In [1]: import numpy as np

In [2]: from numpy import linalg as LA

In [3]: np.set_printoptions(precision=2, suppress=True, linewidth=100)

In [4]: mat = np.load("a.npy")

In [5]: mat
Out[5]: 
array([[0.24, 0.18, 0.12, 0.29, 0.18],
       [0.26, 0.26, 0.11, 0.11, 0.26],
       [0.23, 0.08, 0.46, 0.15, 0.08],
       [0.08, 0.33, 0.25, 0.25, 0.08],
       [0.26, 0.26, 0.11, 0.26, 0.11]])

In [6]: # rows sum to 1

In [7]: hat = np.triu(np.array([[6, 9, 6, -6, 3],
   ...:     [-1, -4, -4, 5, -8],
   ...:     [6, -8, 4, 1, -6],
   ...:     [-9, 8, 9, 1, -1],
   ...:     [-8, 7, -5, 7, -5]]), 1) + np.eye(5)

In [8]: M2 = hat @ mat @ LA.inv(hat)

In [9]: print(np.round(np.poly(M2), 2) + 0)
[ 1.   -1.32  0.33 -0.03  0.01  0.  ]

In [10]: LA.matrix_rank(M2)
Out[10]: np.int64(5)

In [11]: round(float(np.trace(M2)), 2), round(float(np.trace(mat)), 2)
Out[11]: (1.32, 1.32)

In [12]: f = np.array([4, 2, 4, 5, -5])

In [13]: M2 = mat + np.outer(f, np.eye(5)[1])

In [14]: round(float(LA.det(M2) / LA.det(mat)), 2), np.round(1 + LA.solve(mat, f)[1], 2)
Out[14]: (-19.36, np.float64(-19.36))

In [15]: LA.matrix_rank(M2 - mat)
Out[15]: np.int64(1)

In [16]: LA.matrix_rank(LA.inv(M2) - LA.inv(mat), tol=1e-8)
Out[16]: np.int64(1)

In [17]: O = mat.astype(float).copy()

In [18]: for j in range(5):
    ...:     O[:, j] -= O[:, :j] @ (O[:, :j].T @ O[:, j])
    ...:     O[:, j] /= LA.norm(O[:, j])
    ...: 

In [19]: print(np.round(O.T @ O, 2) + 0)
[[1. 0. 0. 0. 0.]
 [0. 1. 0. 0. 0.]
 [0. 0. 1. 0. 0.]
 [0. 0. 0. 1. 0.]
 [0. 0. 0. 0. 1.]]

In [20]: print(np.round(O.T @ mat, 2) + 0)
[[ 0.5   0.45  0.42  0.44  0.32]
 [ 0.    0.29  0.03  0.16  0.06]
 [ 0.    0.    0.37  0.05 -0.06]
 [ 0.    0.    0.    0.18 -0.05]
 [ 0.    0.    0.    0.    0.1 ]]

In [21]: feats = np.load("out10.npy")

In [22]: feats
Out[22]: 
array([[ 2.  ,  3.01, -1.03, -3.98, -1.98],
       [ 1.97,  3.  , -1.  , -4.02, -2.  ],
       [ 2.  ,  3.  , -0.99, -4.  , -2.01],
       [ 1.97,  3.  , -1.04, -4.  , -2.01],
       [ 2.  ,  2.97, -1.  , -4.02, -2.  ],
       [ 1.99,  3.03, -0.97, -3.97, -2.01],
       [ 2.  ,  3.02, -1.  , -3.99, -2.01],
       [ 1.97,  3.03, -0.98, -3.98, -1.98],
       [ 1.99,  2.99, -1.03, -4.  , -2.  ],
       [ 1.96,  3.03, -0.99, -4.01, -1.98],
       [ 1.98,  1.99,  0.97,  4.  ,  1.01],
       [ 1.99,  1.99,  1.01,  4.02,  1.02],
       [ 1.98,  1.96,  1.  ,  4.  ,  1.01],
       [ 2.  ,  2.01,  1.04,  4.01,  0.99],
       [ 2.01,  2.  ,  0.99,  3.97,  1.03],
       [ 2.02,  1.98,  0.98,  4.  ,  0.98],
       [ 2.02,  1.99,  1.03,  4.02,  0.98],
       [ 1.97,  2.04,  0.99,  3.99,  0.98],
       [ 1.99,  2.03,  0.99,  4.01,  1.  ],
       [ 2.  ,  1.98,  0.98,  4.  ,  0.97]])

In [23]: Ac = feats - feats.mean(axis=0)

In [24]: V = LA.svd(Ac)[2][:2]

In [25]: M2 = Ac - Ac @ V.T @ V

In [26]: print(np.round(np.cov(Ac @ V.T, rowvar=False), 2) + 0)
[[20.52  0.  ]
 [ 0.    0.  ]]

In [27]: np.diag(V.T @ V)
Out[27]: array([0.04, 0.64, 0.37, 0.82, 0.12])
